$ python -q
>>> import numpy as np
>>> from numpy import linalg as LA
>>> np.set_printoptions(suppress=True, linewidth=140)
>>> arr = np.loadtxt("case1.csv", delimiter=",")
>>> arr
array([[ 316.,  -30.,   21., -164.,  171.],
       [ -30.,  340.,   75.,  140.,   -9.],
       [  21.,   75.,  236.,   90.,    4.],
       [-164.,  140.,   90.,  297.,   -4.],
       [ 171.,   -9.,    4.,   -4.,  485.]])
>>> print(np.round(LA.eigvals(arr).sum().real, 2))
1674.0
>>> np.kron(np.eye(2, dtype=int), arr)
array([[ 316.,  -30.,   21., -164.,  171.,    0.,   -0.,    0.,   -0.,    0.],
       [ -30.,  340.,   75.,  140.,   -9.,   -0.,    0.,    0.,    0.,   -0.],
       [  21.,   75.,  236.,   90.,    4.,    0.,    0.,    0.,    0.,    0.],
       [-164.,  140.,   90.,  297.,   -4.,   -0.,    0.,    0.,    0.,   -0.],
       [ 171.,   -9.,    4.,   -4.,  485.,    0.,   -0.,    0.,   -0.,    0.],
       [   0.,   -0.,    0.,   -0.,    0.,  316.,  -30.,   21., -164.,  171.],
       [  -0.,    0.,    0.,    0.,   -0.,  -30.,  340.,   75.,  140.,   -9.],
       [   0.,    0.,    0.,    0.,    0.,   21.,   75.,  236.,   90.,    4.],
       [  -0.,    0.,    0.,    0.,   -0., -164.,  140.,   90.,  297.,   -4.],
       [   0.,   -0.,    0.,   -0.,    0.,  171.,   -9.,    4.,   -4.,  485.]])
>>> vals, vecs = LA.eig(arr)
>>> np.round(arr @ vecs[:, 0] - vals[0] * vecs[:, 0], 2) + 0
array([0., 0., 0., 0., 0.])
>>> vals.round(2)
array([643.33,  64.71, 494.83, 271.04, 200.08])
>>> np.round(np.sort(LA.eigvals(LA.inv(arr))), 2) + 0
array([0.  , 0.  , 0.  , 0.  , 0.02])
>>> rng = np.random.default_rng(180)
>>> E = (rng.random((12, 12)) < 0.3) + np.eye(12)
>>> E /= E.sum(axis=1, keepdims=True)
>>> E.round(2)
array([[0.2 , 0.  , 0.  , 0.2 , 0.2 , 0.  , 0.2 , 0.  , 0.  , 0.2 , 0.  , 0.  ],
       [0.  , 0.17, 0.  , 0.  , 0.17, 0.  , 0.17, 0.17, 0.  , 0.  , 0.17, 0.17],
       [0.  , 0.  , 0.17, 0.17, 0.17, 0.  , 0.  , 0.17, 0.17, 0.17, 0.  , 0.  ],
       [0.  , 0.17, 0.17, 0.17, 0.  , 0.  , 0.  , 0.  , 0.17, 0.17, 0.17, 0.  ],
       [0.  , 0.  , 0.25, 0.  , 0.5 , 0.  , 0.  , 0.25, 0.  , 0.  , 0.  , 0.  ],
       [0.17, 0.  , 0.  , 0.17, 0.  , 0.33, 0.17, 0.  , 0.  , 0.  , 0.17, 0.  ],
       [0.  , 0.  , 0.  , 0.  , 0.33, 0.  , 0.33, 0.  , 0.  , 0.33, 0.  , 0.  ],
       [0.  , 0.2 , 0.  , 0.  , 0.  , 0.2 , 0.  , 0.2 , 0.2 , 0.  , 0.  , 0.2 ],
       [0.17, 0.  , 0.  , 0.17, 0.17, 0.  , 0.  , 0.  , 0.33, 0.  , 0.17, 0.  ],
       [0.  , 0.  , 0.  , 0.  , 0.  , 0.  , 0.  , 0.  , 0.  , 0.33, 0.33, 0.33],
       [0.  , 0.  , 0.5 , 0.  , 0.  , 0.  , 0.  , 0.  , 0.  , 0.  , 0.5 , 0.  ],
       [0.  , 0.  , 0.  , 0.33, 0.  , 0.  , 0.  , 0.  , 0.33, 0.  , 0.  , 0.33]])
>>> # row-stochastic, so 1 is an eigenvalue
>>> M2 = E / LA.norm(E, axis=1, keepdims=True)
>>> G = M2 @ M2.T
>>> round(float(np.degrees(np.arccos(np.clip(G[9, 1], -1, 1)))), 2)
61.87
>>> np.round(LA.norm(M2, axis=1), 2)
array([1., 1., 1., 1., 1., 1., 1., 1., 1., 1., 1., 1.])
>>> (G - 2 * np.eye(12)).round(6).argmax(axis=1)
array([ 6,  7,  3,  2,  2,  0,  0,  1, 11,  1,  3,  8])
